$ python3 -q
>>> import numpy as np
>>> from numpy import linalg as LA
>>> np.set_printoptions(precision=3, suppress=True, linewidth=120, sign=" ")
>>> feats = np.loadtxt("case15.csv", delimiter=",")
>>> print(feats)
[[  1.818 -16.754   5.664]
 [  5.122  -2.525   3.778]
 [-13.426  10.435  -1.619]
 [-15.348  10.456  -3.528]
 [  1.22  -19.042   7.055]
 [-13.923  12.073  -0.806]
 [-12.909  11.302  -2.63 ]
 [  2.175 -17.852   4.635]
 [ -1.008 -19.601   4.413]
 [  3.914  -2.131   6.11 ]
 [  5.971  -3.958   3.343]
 [  5.691  -4.358   3.802]
 [  5.247  -3.458   2.005]
 [  4.358  -2.67    4.414]
 [-15.113  12.056  -0.677]
 [  4.384  -3.583   3.131]
 [-13.069  10.932  -3.144]
 [  1.53  -17.697   4.98 ]
 [  5.025  -1.276   2.954]
 [  0.188 -16.983   5.697]
 [  3.108  -4.474   3.228]
 [-12.841  12.537  -0.827]]
>>> G = np.cov(feats, rowvar=False)
>>> print(np.corrcoef(feats.T))
[[ 1.    -0.721  0.851]
 [-0.721  1.    -0.884]
 [ 0.851 -0.884  1.   ]]
>>> print(np.median(feats, axis=0))
[ 1.674 -3.064  3.285]
>>> print(G.shape)
(3, 3)
>>> print(G)
[[ 69.492 -69.634  22.98 ]
 [-69.634 134.058 -33.16 ]
 [ 22.98  -33.16   10.505]]
>>> print(feats.std(axis=0))
[  8.145  11.312   3.167]
>>> print(np.polyfit(feats[:, 2], feats[:, 0], 1))
[ 2.187 -7.345]
>>> print(LA.eigvalsh(G)[::-1])
[ 187.701   25.114    1.24 ]
>>> print(np.argsort(-feats.std(axis=0).round(6), kind="stable"))
[ 1  0  2]
>>> labels = feats[:, 0] > np.median(feats[:, 0])
>>> f = feats[labels].mean(axis=0) - feats[~labels].mean(axis=0)
>>> print(f)
[12.865 -6.319  3.105]
>>> print(np.argsort(-np.abs(f).round(6), kind="stable"))
[ 0  1  2]
>>> print(labels.astype(int))
[ 1  1  0  0  0  0  0  1  0  1  1  1  1  1  0  1  0  0  1  0  1  0]
>>> D = LA.norm(feats[:, None] - feats[None], axis=-1)
>>> print((D + 1e9 * np.eye(22)).round(6).argmin(axis=1))
[ 17  13   6  16  17  21  16  17  19  13  11  10  15   1   5  12   6   7   1   0  15   5]
>>> print(D.shape)
(22, 22)
>>> print(np.unravel_index(D.round(6).argmax(), D.shape))
(np.int64(4), np.int64(14))
>>> Y = np.array([[7, 3], [3, 2], [5, 7]])
>>> print(LA.matrix_rank(feats @ Y))
2
>>> Y @ feats
Traceback (most recent call last):
  File "<python-input-25>", line 1, in <module>
    Y @ feats
    ~~^~~~~~~
ValueError: matmul: Input operand 1 has a mismatch in its core dimension 0, with gufunc signature (n?,k),(k,m?)->(n?,m?) (size 22 is different from 2)
>>> mat = np.array([[-4.0, 7.0, -3.0], [-8.0, 14.0, -6.0], [-8.0, 13.0, -5.0]])
>>> rng = np.random.default_rng(156)
>>> labels = rng.permutation(3)
>>> print(labels)
[ 1  0  2]
>>> Y = mat[labels][:, labels]
>>> print(np.diag(Y))
[14. -4. -5.]
>>> print(Y)
[[14. -8. -6.]
 [ 7. -4. -3.]
 [13. -8. -5.]]
>>> print(round(float(LA.det(Y)), 3), np.round(LA.det(mat[labels]), 3))
0.0 0.0
>>> print(round(float(LA.norm(mat, 2) / LA.norm(mat)), 3))
1.0
>>> print(np.argsort(-LA.norm(mat, axis=0).round(6), kind="stable")[:3])
[ 1  0  2]
>>> theta = np.radians(135)
>>> R = np.eye(3)
>>> R[2, 2] = R[1, 1] = np.cos(theta)
>>> R[2, 1], R[1, 2] = -np.sin(theta), np.sin(theta)
>>> print(R)
[[ 1.     0.     0.   ]
 [ 0.    -0.707  0.707]
 [ 0.    -0.707 -0.707]]
>>> Y = mat @ R.T
>>> print(np.abs(Y - mat).max(axis=0))
[  0.     28.142   0.657]
>>> print(np.round(LA.det(R), 3), round(float(np.trace(R)), 3))
1.0 -0.414
>>> Uu, sv, Vh = LA.svd(mat)
>>> print(sv.round(3) + 0)
[ 25.052   0.618   0.   ]
>>> Y = Uu[:, :2] @ np.diag(sv[:2]) @ Vh[:2]
>>> print(round(LA.norm(mat - Y) / LA.norm(mat), 3))
0.0
>>> print(LA.matrix_rank(mat, rtol=0.05))
1
>>> G = mat.T @ mat
>>> print(G)
[[ 144. -244.  100.]
 [-244.  414. -170.]
 [ 100. -170.   70.]]
>>> print(LA.matrix_rank(G))
2
>>> data = np.load("test12.npy")
>>> print(data)
[[ 0.348 -1.97 ]
 [-1.97  -0.348]]
>>> O, V = LA.qr(data[:, :1])[0], LA.qr(data[:, 1:])[0]
>>> sv = LA.svd(O.T @ V, compute_uv=False)
>>> print(np.round(LA.norm(O @ O.T - V @ V.T, 2), 3))
1.0
>>> print((data - data.T) / 2)
[[ 0.  0.]
 [ 0.  0.]]
>>> print(np.allclose(data @ data.T, data.T @ data))
True
>>> def softmax(z):
...     e = np.exp(z - z.max(axis=-1, keepdims=True))
...     return e / e.sum(axis=-1, keepdims=True)
... 
>>> print(softmax(data[0] + 3))
[ 0.91  0.09]
>>> print(softmax(data).sum(axis=1))
[ 1.  1.]
>>> scores = data @ data.T / np.sqrt(2)
>>> print(softmax(scores)[0] @ data)
[ 0.219 -1.88 ]
>>> E = np.loadtxt("data.csv", delimiter=",")
>>> print(E)
[[ 0.  0. -1.  0.]
 [ 0.  1.  0.  0.]
 [ 1.  0.  0.  0.]
 [ 0.  0.  0.  1.]]
>>> x0 = np.array([1, 0, 2, -3])
>>> target = E @ x0
>>> beta, lr = np.zeros(4), 1 / LA.norm(E, 2) ** 2
>>> for i in range(30):
...     beta -= lr * E.T @ (E @ beta - target)
...     if i % 5 == 0: print(i, round(LA.norm(E @ beta - target), 3))
... 
0 0.0
5 0.0
10 0.0
15 0.0
20 0.0
25 0.0
>>> print(beta)
[ 1.  0.  2. -3.]
>>> O, R = LA.qr(E)
>>> print(np.trace(O @ O.T))
4.0
>>> print(np.abs(np.diag(R)))
[ 1.  1.  1.  1.]
>>> print(R)
[[-1.  0.  0.  0.]
 [ 0.  1.  0.  0.]
 [ 0.  0.  1.  0.]
 [ 0.  0.  0.  1.]]
>>> print(O)
[[ 0.  0. -1.  0.]
 [-0.  1.  0.  0.]
 [-1. -0.  0.  0.]
 [-0. -0. -0.  1.]]
>>> x0 = np.array([5, 4, 4, 3])
>>> print([p for p in range(1, 25) if np.allclose(LA.matrix_power(O, p), np.eye(4))])
[2, 4, 6, 8, 10, 12, 14, 16, 18, 20, 22, 24]
>>> print(4 - LA.matrix_rank(O - np.eye(4), tol=1e-8))
3
>>> print(np.round(LA.norm(x0), 3), np.round(LA.norm(O @ x0), 3))
8.124 8.124
>>> O = E.astype(float).copy()
>>> for j in range(4):
...     O[:, j] -= O[:, :j] @ (O[:, :j].T @ O[:, j])
...     O[:, j] /= LA.norm(O[:, j])
... 
>>> print(O.T @ E)
[[ 1.  0.  0.  0.]
 [ 0.  1.  0.  0.]
 [ 0.  0.  1.  0.]
 [ 0.  0.  0.  1.]]
>>> print(O)
[[ 0.  0. -1.  0.]
 [ 0.  1.  0.  0.]
 [ 1.  0.  0.  0.]
 [ 0.  0.  0.  1.]]
>>> theta = np.deg2rad(180)
>>> W0 = np.eye(4)
>>> W0[np.ix_([3, 0], [3, 0])] = [[np.cos(theta), -np.sin(theta)], [np.sin(theta), np.cos(theta)]]
>>> print(W0.round(3) + 0)
[[-1.  0.  0.  0.]
 [ 0.  1.  0.  0.]
 [ 0.  0.  1.  0.]
 [ 0.  0.  0. -1.]]
>>> Ac = feats - feats.mean(axis=0)
>>> Uu, sv, Vh = LA.svd(Ac, full_matrices=False)
>>> print(LA.matrix_rank(Ac))
3
>>> print(np.abs(Uu[:, 0]).argmax())
14
>>> print(np.round(Ac.mean(axis=0), 3) + 0)
[ 0.  0.  0.]
>>> print((np.sign(Uu[:, 0]) == np.sign(Uu[0, 0])).astype(int))
[ 1  1  0  0  1  0  0  1  1  1  1  1  1  1  0  1  0  1  1  1  1  0]
>>> print(Vh[0] * np.sign(Vh[0, np.abs(Vh[0]).argmax()]))
[-0.527  0.821 -0.222]
>>> f = np.array([0, 3])
>>> print(np.correlate(E[0], E[3], "full"))
[ 0.  0. -1.  0.  0.  0.  0.]
>>> print(np.polyval(f, E[0]))
[ 3.  3.  3.  3.]
>>> blk = np.stack([E, 5 * E, E[::-1]])
>>> print(blk.sum(axis=0))
[[ 0.  0. -6.  1.]
 [ 1.  6.  0.  0.]
 [ 6.  1.  0.  0.]
 [ 0.  0. -1.  6.]]
>>> print((blk @ E.T).shape)
(3, 4, 4)
>>> print(LA.matrix_rank(blk.reshape(3, -1)))
2
